$ python3 -q
>>> import numpy as np
>>> np.set_printoptions(suppress=True, linewidth=120)
>>> J = np.load("data.npy")
>>> J
array([[4, 4, 4],
       [6, 6, 6],
       [2, 2, 2]])
>>> np.round(np.linalg.norm(J, 2) / np.linalg.norm(J), 3)
np.float64(1.0)
>>> [round(float(x), 3) for x in np.linalg.svd(J, compute_uv=False)[:3]]
[12.961, 0.0, 0.0]
>>> hat = np.triu(np.array([[1, 3, 2], [-3, -3, -2], [2, 2, 0]]), 1) + np.eye(3)
>>> M2 = hat @ J @ np.linalg.inv(hat)
>>> hat @ J - J @ hat
array([[ 22.,  10.,  22.],
       [ -4., -22.,  -4.],
       [  0.,  -6.,   0.]])
>>> round(float(np.linalg.det(M2)), 3)
0.0
>>> M2 = J[0, 0] * J[1:] - np.outer(J[1:, 0], J[0])
>>> M2
array([[0, 0, 0],
       [0, 0, 0]])
>>> np.linalg.matrix_rank(M2), np.linalg.matrix_rank(J)
(np.int64(0), np.int64(1))
>>> np.trace(J)
np.int64(12)
>>> np.round(np.abs(np.linalg.eigvals(J)).max(), 3)
np.float64(12.0)
>>> round(np.linalg.det(J), 3)
np.float64(-0.0)
>>> np.allclose(J, J.T)
False
>>> np.linalg.matrix_power(J, 2)
array([[48, 48, 48],
       [72, 72, 72],
       [24, 24, 24]])
>>> rng = np.random.default_rng(446923)
>>> lab = rng.permutation(3)
>>> lab
array([2, 1, 0])
>>> M2 = J[lab][:, lab]
>>> round(float(np.linalg.det(M2)), 3), round(np.linalg.det(J[lab]), 3)
(0.0, np.float64(0.0))
>>> np.trace(M2)
np.int64(12)
>>> np.round(np.sort(np.abs(np.linalg.eigvals(M2))), 3) + 0
array([ 0.,  0., 12.])
>>> m1 = np.array([[41, 20, -8], [20, 16, 0], [-8, 0, 4]])
>>> np.linalg.cond(m1) > 100
np.True_
>>> np.linalg.matrix_rank(m1, rtol=0.1)
np.int64(2)
>>> round(np.linalg.norm(m1, 2) / np.linalg.norm(m1), 3)
np.float64(0.989)
>>> m1.shape
(3, 3)
>>> np.abs(m1).max()
np.int64(41)
>>> np.round(m1.mean(axis=0), 3)
array([17.667, 12.   , -1.333])
>>> np.count_nonzero(m1)
np.int64(7)
>>> m1.sum(axis=1)
array([53, 36, -4])
>>> rank = np.linalg.matrix_rank(m1)
>>> rank
np.int64(2)
>>> ns = np.linalg.svd(m1)[2][rank:].T
>>> np.round(ns[:, 0] / ns[np.abs(ns[:, 0]).round(6).argmax(), 0], 3)
array([ 0.5  , -0.625,  1.   ])
>>> np.linalg.matrix_rank(m1.T @ m1), np.linalg.matrix_rank(m1 @ m1.T)
(np.int64(2), np.int64(2))
>>> evals, V = np.linalg.eigh(m1)
>>> np.round(np.linalg.eigvalsh(m1 @ m1), 3) + 0
array([   0.   ,   62.588, 2818.412])
>>> np.abs(V[:, -1]).round(6).argmax()
np.int64(0)
>>> np.round(V.T @ m1 @ V, 3) + 0
array([[ 0.   ,  0.   ,  0.   ],
       [ 0.   ,  7.911,  0.   ],
       [ 0.   ,  0.   , 53.089]])
>>> Uu, s, Vh = np.linalg.svd(m1)
>>> np.argmax(s[:-1] / (s[1:] + 1e-6)) + 1
np.int64(2)
>>> s.round(3) + 0
array([53.089,  7.911,  0.   ])
>>> M2 = Uu[:, :2] @ np.diag(s[:2]) @ Vh[:2]
>>> np.linalg.matrix_rank(M2)
np.int64(2)
>>> round(float(np.linalg.norm(m1 - M2) / np.linalg.norm(m1)), 3)
0.0
>>> round(float(np.abs(m1 - M2).max()), 3)
0.0
>>> M2.round(3) + 0
array([[41., 20., -8.],
       [20., 16.,  0.],
       [-8.,  0.,  4.]])
>>> round(np.linalg.norm(m1 - M2, 2), 3), round(float(s[2]), 3)
(np.float64(0.0), 0.0)
>>> mat = np.loadtxt("m.csv", delimiter=",")
>>> mat
array([[  0.,   0.,   0.],
       [  1.,  -3.,   7.],
       [ -6.,   1.,   5.],
       [  1.,  -3.,   7.],
       [  0.,   0.,   0.],
       [-13.,   2.,  16.],
       [ -7.,   1.,  11.],
       [ -6.,   1.,   5.],
       [ -5.,  -2.,  12.],
       [  0.,   0.,   0.],
       [  0.,   0.,   0.],
       [ -6.,   1.,   5.],
       [ -8.,   4.,   4.],
       [  1.,  -3.,   7.],
       [ -6.,   1.,   5.],
       [ -8.,   4.,   4.],
       [  0.,   0.,   0.],
       [ -6.,   1.,   5.],
       [ -8.,   4.,   4.],
       [ -6.,   1.,   5.],
       [  0.,   0.,   0.],
       [ -8.,   4.,   4.],
       [  0.,   0.,   0.],
       [  0.,   0.,   0.],
       [  0.,   0.,   0.]])
>>> D = np.linalg.norm(mat[:, None] - mat[None], axis=-1)
>>> D[:5, :5].round(3)
array([[0.   , 7.681, 7.874, 7.681, 0.   ],
       [7.681, 0.   , 8.307, 0.   , 7.681],
       [7.874, 8.307, 0.   , 8.307, 7.874],
       [7.681, 0.   , 8.307, 0.   , 7.681],
       [0.   , 7.681, 7.874, 7.681, 0.   ]])
>>> D.shape
(25, 25)
>>> np.unravel_index(D.round(6).argmax(), D.shape)
(np.int64(0), np.int64(5))
>>> np.flatnonzero(D[14] < D.mean() / 2)
array([ 2,  7, 11, 14, 17, 19])
>>> np.linalg.matrix_rank(D ** 2)
np.int64(5)
